$ python -q
>>> import numpy as np
>>> import numpy.linalg as la
>>> np.set_printoptions(suppress=True, linewidth=200)
>>> rd = lambda a: np.round(a, 1) + 0
>>> B = np.array([[1, -3, 1, 0], [-3, -2, 2, 1], [-3, 1, 2, 3], [2, 0, 0, 2]])
>>> E = B - B.T
>>> E
array([[ 0,  0,  4, -2],
       [ 0,  0,  1,  1],
       [-4, -1,  0,  3],
       [ 2, -1, -3,  0]])
>>> B = np.array([[0, 2], [2, 2], [1, 1], [1, 1]])
>>> np.vstack([E, B.T]).shape
(6, 4)
>>> np.einsum("ij->j", E)
array([-2, -2,  2,  2])
>>> np.einsum("ii->", E)
np.int64(0)
>>> rd(la.eigvals(E))
array([0.+5.5j, 0.-5.5j, 0.+1.1j, 0.-1.1j])
>>> rd(np.poly(E))
array([ 1.,  0., 31.,  0., 36.])
>>> rd(la.det(E.T))
np.float64(36.0)
>>> rd(la.det(E[::-1]))
np.float64(36.0)
>>> rd(la.eigvals(E).sum().real)
np.float64(0.0)
>>> rd(la.det(2 * E)), rd(la.det(E))
(np.float64(576.0), np.float64(36.0))
>>> np.einsum("ij,ji->", E, E)
np.int64(-62)
>>> B = np.array([[-3, 2], [2, -6]])
>>> W2 = np.kron(B, E)
>>> la.matrix_rank(W2)
np.int64(8)
>>> W2
array([[  0,   0, -12,   6,   0,   0,   8,  -4],
       [  0,   0,  -3,  -3,   0,   0,   2,   2],
       [ 12,   3,   0,  -9,  -8,  -2,   0,   6],
       [ -6,   3,   9,   0,   4,  -2,  -6,   0],
       [  0,   0,   8,  -4,   0,   0, -24,  12],
       [  0,   0,   2,   2,   0,   0,  -6,  -6],
       [ -8,  -2,   0,   6,  24,   6,   0, -18],
       [  4,  -2,  -6,   0, -12,   6,  18,   0]])
>>> rd(la.norm(W2, 2)), rd(la.norm(B, 2) * la.norm(E, 2))
(np.float64(38.2), np.float64(38.2))
>>> Q = E.astype(float).copy()
>>> for j in range(4):
...     Q[:, j] -= Q[:, :j] @ (Q[:, :j].T @ Q[:, j])
...     Q[:, j] /= la.norm(Q[:, j])
... 
>>> rd(Q)
array([[ 0. ,  0. ,  1. , -0.2],
       [ 0. ,  0. ,  0.2,  1. ],
       [-0.9, -0.4,  0. ,  0. ],
       [ 0.4, -0.9,  0. ,  0. ]])
>>> rd(Q.T @ E)
array([[ 4.5,  0.4, -1.3, -2.7],
       [ 0. ,  1.3,  2.7, -1.3],
       [ 0. ,  0. ,  4.1, -1.7],
       [ 0. ,  0. ,  0. ,  1.5]])
>>> feats = np.load("layer0.npy")
>>> feats
array([[-1,  0,  0,  0,  0],
       [ 0,  1,  0,  0,  0],
       [ 0,  0,  1,  0,  0],
       [ 0,  0,  0,  1,  0],
       [ 0,  0,  0,  0, -5]])
>>> B = E / np.sqrt((E ** 2).mean(axis=1, keepdims=True))
>>> rd(la.norm(B, axis=1))
array([2., 2., 2., 2.])
>>> la.matrix_rank(B) == la.matrix_rank(E)
np.True_
>>> E - E.mean(axis=1, keepdims=True)
array([[-0.5, -0.5,  3.5, -2.5],
       [-0.5, -0.5,  0.5,  0.5],
       [-3.5, -0.5,  0.5,  3.5],
       [ 2.5, -0.5, -2.5,  0.5]])
